$ ipython --no-banner

In [1]: import numpy as np

In [2]: np.set_printoptions(precision=2, suppress=True, linewidth=140)

In [3]: A = np.array([[-1, -1, -1, -1, -1],
   ...:     [-1, -2, -2, -2, -2],
   ...:     [-1, -2, -3, -3, -3],
   ...:     [-1, -2, -3, -4, -4],
   ...:     [-1, -2, -3, -4, -5]])

In [4]: A
Out[4]: 
array([[-1, -1, -1, -1, -1],
       [-1, -2, -2, -2, -2],
       [-1, -2, -3, -3, -3],
       [-1, -2, -3, -4, -4],
       [-1, -2, -3, -4, -5]])

In [5]: # symmetric, so the eigenvalues are real

In [6]: w, vecs = np.linalg.eigh(A)

In [7]: vecs @ np.diag(w) @ vecs.T
Out[7]: 
array([[-1., -1., -1., -1., -1.],
       [-1., -2., -2., -2., -2.],
       [-1., -2., -3., -3., -3.],
       [-1., -2., -3., -4., -4.],
       [-1., -2., -3., -4., -5.]])

In [8]: np.round(vecs.T @ A @ vecs, 2) + 0
Out[8]: 
array([[-12.34,   0.  ,   0.  ,   0.  ,   0.  ],
       [  0.  ,  -1.45,   0.  ,   0.  ,   0.  ],
       [  0.  ,   0.  ,  -0.58,   0.  ,   0.  ],
       [  0.  ,   0.  ,   0.  ,  -0.35,   0.  ],
       [  0.  ,   0.  ,   0.  ,   0.  ,  -0.27]])

In [9]: w
Out[9]: array([-12.34,  -1.45,  -0.58,  -0.35,  -0.27])

In [10]: np.unique(w.round(6) + 0, return_counts=True)[1]
Out[10]: array([1, 1, 1, 1, 1])

In [11]: B = np.linalg.inv(A)

In [12]: np.linalg.inv(B)
Out[12]: 
array([[-1., -1., -1., -1., -1.],
       [-1., -2., -2., -2., -2.],
       [-1., -2., -3., -3., -3.],
       [-1., -2., -3., -4., -4.],
       [-1., -2., -3., -4., -5.]])

In [13]: np.linalg.det(A) * B
Out[13]: 
array([[ 2., -1.,  0.,  0.,  0.],
       [-1.,  2., -1.,  0.,  0.],
       [ 0., -1.,  2., -1.,  0.],
       [ 0.,  0., -1.,  2., -1.],
       [ 0.,  0.,  0., -1.,  1.]])

In [14]: round(float(np.linalg.det(A) * np.linalg.det(B)), 2)
Out[14]: 1.0

In [15]: round(np.linalg.cond(A), 2)
Out[15]: np.float64(45.46)

In [16]: (np.abs(B) > 1e-9).astype(int)
Out[16]: 
array([[1, 1, 0, 0, 0],
       [1, 1, 1, 0, 0],
       [0, 1, 1, 1, 0],
       [0, 0, 1, 1, 1],
       [0, 0, 0, 1, 1]])

In [17]: J = np.array([[2, 0, 2, 2, 5, 2],
    ...:     [0, 4, 4, 4, 5, 5],
    ...:     [2, 4, 6, 2, 4, 3],
    ...:     [2, 4, 2, 4, 6, 3],
    ...:     [5, 5, 4, 6, 4, 5],
    ...:     [2, 5, 3, 3, 5, 2]])

In [18]: U, s, Vt = np.linalg.svd(J)

In [19]: np.argmax(s[:-1] / (s[1:] + 1e-6)) + 1
Out[19]: np.int64(5)

In [20]: B = U[:, :5] @ np.diag(s[:5]) @ Vt[:5]

In [21]: round(float(np.linalg.norm(J - B, 2)), 2), round(float(s[5]), 2)
Out[21]: (0.06, 0.06)

In [22]: np.linalg.matrix_rank(B)
Out[22]: np.int64(5)

In [23]: round(np.abs(J - B).max(), 2)
Out[23]: np.float64(0.03)

In [24]: np.all(np.linalg.eigvalsh(J) > 0)
Out[24]: np.False_

In [25]: w, vecs = np.linalg.eigh(J)

In [26]: vec = np.array([3, 4, 1, 4, 0, 4])

In [27]: np.linalg.eigvalsh(J[1:, 1:])
Out[27]: array([-3.05, -1.59,  0.44,  3.58, 20.62])

In [28]: np.abs(J).sum(axis=1).max(), round(np.abs(w).max(), 2)
Out[28]: (np.int64(29), np.float64(21.93))

In [29]: vec @ J @ vec
Out[29]: np.int64(748)

In [30]: np.round(vec @ J @ vec / (vec @ vec), 2), np.round(w[0], 2), round(w[-1], 2)
Out[30]: (np.float64(12.9), np.float64(-3.97), np.float64(21.93))

In [31]: np.trace(J)
Out[31]: np.int64(22)

In [32]: np.allclose(J @ J.T, J.T @ J)
Out[32]: True

In [33]: np.round(np.linalg.det(J), 2)
Out[33]: np.float64(-160.0)

In [34]: J @ J
Out[34]: 
array([[ 41,  51,  46,  52,  60,  45],
       [ 51,  98,  83,  85, 105,  79],
       [ 46,  83,  85,  73,  97,  74],
       [ 52,  85,  73,  85, 101,  78],
       [ 60, 105,  97, 101, 143,  95],
       [ 45,  79,  74,  78,  95,  76]])

In [35]: np.sort(np.abs(np.linalg.eigvals(J)))
Out[35]: array([ 0.06,  2.74,  3.  ,  3.85,  3.97, 21.93])

In [36]: vec = np.array([-2, 2, 2, -1, -2, 2])

In [37]: rhs = J @ vec

In [38]: coef, lr = np.zeros(6), 1 / np.linalg.norm(J, 2) ** 2

In [39]: for i in range(20):
    ...:     coef -= lr * J.T @ (J @ coef - rhs)
    ...:     if i % 5 == 0: print(i, round(np.linalg.norm(J @ coef - rhs), 2))
    ...: 
0 16.04
5 13.82
10 11.91
15 10.29

In [40]: round(np.linalg.cond(J), 2)
Out[40]: np.float64(377.96)

In [41]: arr = np.load("arr.npy")

In [42]: arr
Out[42]: 
array([[ -1. ,  -1.5, -24. ],
       [ -0.7,  -1.2,  -6. ],
       [ -0.7,   2. ,   0. ]])

In [43]: # row 0 dominates

In [44]: vec = np.array([-6, 0, -6])

In [45]: h1 = np.maximum(arr @ vec, 0)

In [46]: np.flatnonzero(h1 > 1e-9)
Out[46]: array([0, 1, 2])

In [47]: arr.T @ h1
Out[47]: array([ -181.08,  -264.84, -3841.2 ])

In [48]: vec = np.array([3, 3, 0])

In [49]: rhs = arr @ vec

In [50]: coef, lr = np.zeros(3), 1 / np.linalg.norm(arr, 2) ** 2

In [51]: for i in range(200):
    ...:     coef -= lr * arr.T @ (arr @ coef - rhs)
    ...:     if i % 50 == 0: print(i, round(np.linalg.norm(arr @ coef - rhs), 2))
    ...: 
0 5.3
50 3.92
100 3.07
150 2.56

In [52]: np.round(np.linalg.cond(arr), 2)
Out[52]: np.float64(38.42)

In [53]: coef
Out[53]: array([0.04, 1.81, 0.22])
